$ python -q
>>> import numpy as np
>>> np.set_printoptions(precision=2, suppress=True, linewidth=100)
>>> A = np.loadtxt("mat.csv", delimiter=",")
>>> print(A)
[[  3.   0.  -5.]
 [  1.   7.  -2.]
 [  4.  16.   5.]
 [  0.  20.   4.]
 [  8.  21.  -3.]
 [  8.  22. -12.]
 [  6.  24.  -4.]
 [  6.  22.   1.]
 [ 11.  27.  10.]
 [  3.  26.  15.]
 [ -4.  23.  21.]
 [ -6.  25.  23.]
 [-12.  30.  23.]
 [ -4.  30.  24.]
 [-11.  31.  21.]
 [ -3.  25.  19.]
 [  1.  29.  13.]
 [  9.  33.  17.]
 [ 12.  38.  11.]
 [  8.  44.   4.]
 [  7.  41.   4.]]
>>> Xs = A - A.mean(axis=0)
>>> V = np.linalg.svd(Xs)[2][:2]
>>> B = Xs - Xs @ V.T @ V
>>> print(round(np.linalg.norm(B) / np.linalg.norm(Xs), 2))
0.23
>>> print(np.round(np.cov(Xs @ V.T, rowvar=False), 2) + 0)
[[163.97   0.  ]
 [  0.    88.01]]
>>> print(np.diag(V.T @ V))
[0.36 0.9  0.75]
>>> print(round(np.linalg.norm(A, "nuc"), 2))
200.49
>>> print(np.linalg.norm(A, axis=0))
[ 32.2  125.    63.66]
>>> print(round(np.linalg.norm(A[0], 1), 2), round(float(np.linalg.norm(A[0], np.inf)), 2))
8.0 5.0
>>> print(np.linalg.norm(A, axis=1).argmax())
19
>>> print(round(float(np.linalg.norm(A[0] - A[14])), 2))
42.81
>>> print(A[0] @ A[14])
-138.0
>>> print(round(float(np.linalg.norm(A) ** 2 / np.linalg.norm(A, 2) ** 2), 2))
1.15
>>> print(np.round(np.linalg.norm(A, 2), 2))
134.26
>>> W0 = np.load("m.npy")
>>> print(W0)
[[ 5  7  0  1  0]
 [-9  3  0 -3  0]
 [ 0  0 -8  0  8]
 [ 3 -8  0  4  0]
 [ 0  0 -7  0  3]]
>>> # 2 groups of indices that never mix
>>> f = np.array([8, 0, 6, 4, -6])
>>> B = W0 + np.outer(f, np.eye(5)[3])
>>> print(B)
[[ 5.  7.  0.  9.  0.]
 [-9.  3.  0. -3.  0.]
 [ 0.  0. -8.  6.  8.]
 [ 3. -8.  0.  8.  0.]
 [ 0.  0. -7. -6.  3.]]
>>> B = np.c_[A[:, :1] @ np.array([[-3]]), np.array([2, 1, 0, 1, 2, 1, 0, 0, 1, 2, 2, 1, 0, 0, 0, 2, 1, 2, 1, 0, 1])]
>>> print(B)
[[ -9.   2.]
 [ -3.   1.]
 [-12.   0.]
 [  0.   1.]
 [-24.   2.]
 [-24.   1.]
 [-18.   0.]
 [-18.   0.]
 [-33.   1.]
 [ -9.   2.]
 [ 12.   2.]
 [ 18.   1.]
 [ 36.   0.]
 [ 12.   0.]
 [ 33.   0.]
 [  9.   2.]
 [ -3.   1.]
 [-27.   2.]
 [-36.   1.]
 [-24.   0.]
 [-21.   1.]]
>>> print(np.linalg.matrix_rank(B))
2
>>> print(np.linalg.svd(W0, compute_uv=False))
[13.43 12.55 10.15  2.38  1.51]
>>> W0[:, 5]
Traceback (most recent call last):
  File "<python-input-28>", line 1, in <module>
    W0[:, 5]
    ~~^^^^^^
IndexError: index 5 is out of bounds for axis 1 with size 5
>>> print(W0 - W0[0])
[[  0   0   0   0   0]
 [-14  -4   0  -4   0]
 [ -5  -7  -8  -1   8]
 [ -2 -15   0   3   0]
 [ -5  -7  -7  -1   3]]
>>> print(W0.sum(axis=1))
[13 -9  0 -1 -4]
>>> np.linalg.rank(W0)
Traceback (most recent call last):
  File "<python-input-31>", line 1, in <module>
    np.linalg.rank(W0)
    ^^^^^^^^^^^^^^
AttributeError: module 'numpy.linalg' has no attribute 'rank'
>>> print(np.diff(W0, axis=0))
[[-14  -4   0  -4   0]
 [  9  -3  -8   3   8]
 [  3  -8   8   4  -8]
 [ -3   8  -7  -4   3]]
>>> print(W0.mean(axis=0))
[-0.2  0.4 -3.   0.4  2.2]
>>> B = np.linalg.inv(W0)
>>> print(np.allclose(B, W0.T))
False
>>> print(np.linalg.inv(B))
[[ 5.  7.  0.  1.  0.]
 [-9.  3. -0. -3. -0.]
 [ 0.  0. -8.  0.  8.]
 [ 3. -8. -0.  4. -0.]
 [-0. -0. -7. -0.  3.]]
>>> hat = np.triu(np.array([[3, 1, 2, 1, 3],
...     [1, 1, 2, 0, 2],
...     [1, 2, 3, 0, 0],
...     [2, 0, 1, 3, 0],
...     [2, 3, 1, 3, 0]]), 1) + np.eye(5)
>>> B = hat @ W0 @ np.linalg.inv(hat)
>>> print(np.linalg.matrix_rank(B))
5
>>> E = np.loadtxt("w.csv", delimiter=",")
>>> print(E)
[[-0.42 -0.25 -0.66 -0.22]
 [-2.81 -1.42 -4.2  -1.4 ]
 [-0.61 -0.31 -0.9  -0.29]
 [-0.58 -0.29 -0.87 -0.3 ]
 [ 0.92  0.44  1.29  0.45]
 [ 1.58  0.83  2.36  0.83]
 [-0.31 -0.18 -0.44 -0.19]
 [ 1.74  0.88  2.65  0.85]
 [-0.52 -0.23 -0.74 -0.24]
 [-1.   -0.5  -1.43 -0.47]
 [-2.44 -1.18 -3.64 -1.23]
 [ 1.85  0.96  2.77  0.95]
 [-0.32 -0.12 -0.38 -0.15]
 [ 0.98  0.49  1.49  0.48]
 [ 4.15  2.03  6.26  2.07]
 [-0.99 -0.5  -1.47 -0.5 ]
 [ 0.31  0.15  0.48  0.14]
 [ 2.57  1.26  3.83  1.29]]
>>> C = E[[0, 6]].astype(float)
>>> for _ in range(5):
...     lab = np.linalg.norm(E[:, None] - C, axis=-1).argmin(axis=1)
...     C = np.array([E[lab == j].mean(axis=0) for j in range(2)])
... 
>>> print(lab)
[0 0 0 0 1 1 0 1 0 0 0 1 0 1 1 0 0 1]
>>> print(np.abs(C[1] - C[0]).argmax())
2
>>> print(C[1] - C[0])
[2.85 1.42 4.25 1.43]
>>> m1 = np.load("layer18.npy")
>>> print(m1)
[[ -7   2  -9   8]
 [  5   6   5  -2]
 [  7  -5  -8   0]
 [ -2  -6  -6   6]
 [-17 -10 -19  12]]
>>> def softmax(z):
...     e = np.exp(z - z.max(axis=-1, keepdims=True))
...     return e / e.sum(axis=-1, keepdims=True)
... 
>>> print(np.round(softmax(m1[1]), 2) + 0)
[0.21 0.58 0.21 0.  ]
>>> print(np.round(softmax(10 * m1[1]), 2) + 0)
[0. 1. 0. 0.]
>>> print(np.round(softmax(m1[1] + 4), 2) + 0)
[0.21 0.58 0.21 0.  ]
>>> scores = m1 @ m1.T / np.sqrt(4)
>>> print(softmax(scores)[1] @ m1)
[ 5.  6.  5. -2.]
>>> print(np.round(softmax(scores + np.triu(np.full(scores.shape, -np.inf), 1)), 2) + 0)
[[1.   0.   0.   0.   0.  ]
 [0.   1.   0.   0.   0.  ]
 [0.   0.   1.   0.   0.  ]
 [0.02 0.   0.   0.98 0.  ]
 [0.   0.   0.   0.   1.  ]]
>>> B = np.c_[m1[:, :1] @ np.array([[3]]), np.array([1, 0, 1, 3, 3])]
>>> print(B)
[[-21   1]
 [ 15   0]
 [ 21   1]
 [ -6   3]
 [-51   3]]
>>> print(np.linalg.norm(np.linalg.qr(m1)[0].T @ B, axis=0) ** 2 / ((B ** 2).sum(axis=0) + 1e-12))
[1.   0.97]
>>> rng = np.random.default_rng(640356)
>>> lab = rng.permutation(5)
>>> print(lab)
[1 0 4 3 2]
>>> B = W0[lab][:, lab]
>>> print(np.sort(np.abs(np.linalg.eigvals(B))))
[3.66 5.66 5.66 7.24 7.24]
>>> print(np.round(np.linalg.det(B), 2), np.round(np.linalg.det(W0[lab]), 2))
6144.0 6144.0
>>> print(np.diag(B))
[ 3  5  3  4 -8]
>>> hat = m1 @ np.linalg.solve(m1.T @ m1, m1.T)
>>> print(np.allclose(hat @ hat, hat))
True
>>> print(np.diag(hat))
[0.83 0.33 1.   1.   0.83]
>>> print(np.trace(hat))
4.0
>>> print(hat.round(2) + 0)
[[ 0.83  0.33  0.    0.    0.17]
 [ 0.33  0.33  0.    0.   -0.33]
 [ 0.    0.    1.    0.    0.  ]
 [ 0.    0.    0.    1.    0.  ]
 [ 0.17 -0.33  0.    0.    0.83]]
>>> print(np.round((np.eye(5) - hat) @ m1, 2) + 0)
[[0. 0. 0. 0.]
 [0. 0. 0. 0.]
 [0. 0. 0. 0.]
 [0. 0. 0. 0.]
 [0. 0. 0. 0.]]
>>> print(hat @ m1[:, 0])
[ -7.   5.   7.  -2. -17.]
>>> data = np.loadtxt("test19.csv", delimiter=",")
>>> print(data)
[[-1.    0.87  0.98]
 [ 0.   -0.37 -0.01]
 [-0.97  0.89  0.93]
 [-0.35 -0.47  0.26]
 [-0.97  0.55  0.92]
 [ 0.12 -0.54 -0.11]
 [ 0.77  0.08 -0.66]
 [-1.    0.85  1.  ]
 [ 0.29 -0.16 -0.24]
 [-0.06  0.99  0.12]
 [ 0.29  0.77 -0.21]
 [-1.    0.74  1.  ]
 [ 0.18 -0.62 -0.16]
 [ 0.65  0.13 -0.54]
 [ 0.81 -0.14 -0.72]
 [-0.4  -0.66  0.3 ]
 [ 0.88 -0.94 -0.81]
 [ 1.   -0.04 -0.98]
 [-0.49  0.21  0.41]
 [ 0.87  0.95 -0.76]
 [ 0.49  0.52 -0.39]
 [-0.12  0.88  0.13]
 [ 0.99 -0.68 -0.97]]
>>> B = np.c_[data[:, :2] @ np.array([[1, 3], [2, -2]]), np.array([-9, 3, -1, -8, -4, -3, -3, 2, 3, -8, 9, 9, 5, 3, 0, -6, 6, -1, -8, -8, 5, 0, 4])]
>>> print(B)
[[ 0.74 -4.74 -9.  ]
 [-0.74  0.74  3.  ]
 [ 0.81 -4.69 -1.  ]
 [-1.29 -0.11 -8.  ]
 [ 0.13 -4.01 -4.  ]
 [-0.96  1.44 -3.  ]
 [ 0.93  2.15 -3.  ]
 [ 0.7  -4.7   2.  ]
 [-0.03  1.19  3.  ]
 [ 1.92 -2.16 -8.  ]
 [ 1.83 -0.67  9.  ]
 [ 0.48 -4.48  9.  ]
 [-1.06  1.78  5.  ]
 [ 0.91  1.69  3.  ]
 [ 0.53  2.71  0.  ]
 [-1.72  0.12 -6.  ]
 [-1.    4.52  6.  ]
 [ 0.92  3.08 -1.  ]
 [-0.07 -1.89 -8.  ]
 [ 2.77  0.71 -8.  ]
 [ 1.53  0.43  5.  ]
 [ 1.64 -2.12  0.  ]
 [-0.37  4.33  4.  ]]
>>> print(np.round(np.linalg.norm(B - data @ np.linalg.lstsq(data, B)[0], axis=0), 2) + 0)
[ 0.   0.  22.6]
>>> print(np.linalg.norm(np.linalg.qr(data)[0].T @ B, axis=0) ** 2 / ((B ** 2).sum(axis=0) + 1e-12))
[1.   1.   0.27]
>>> print(np.linalg.matrix_rank(np.c_[data, B]))
4
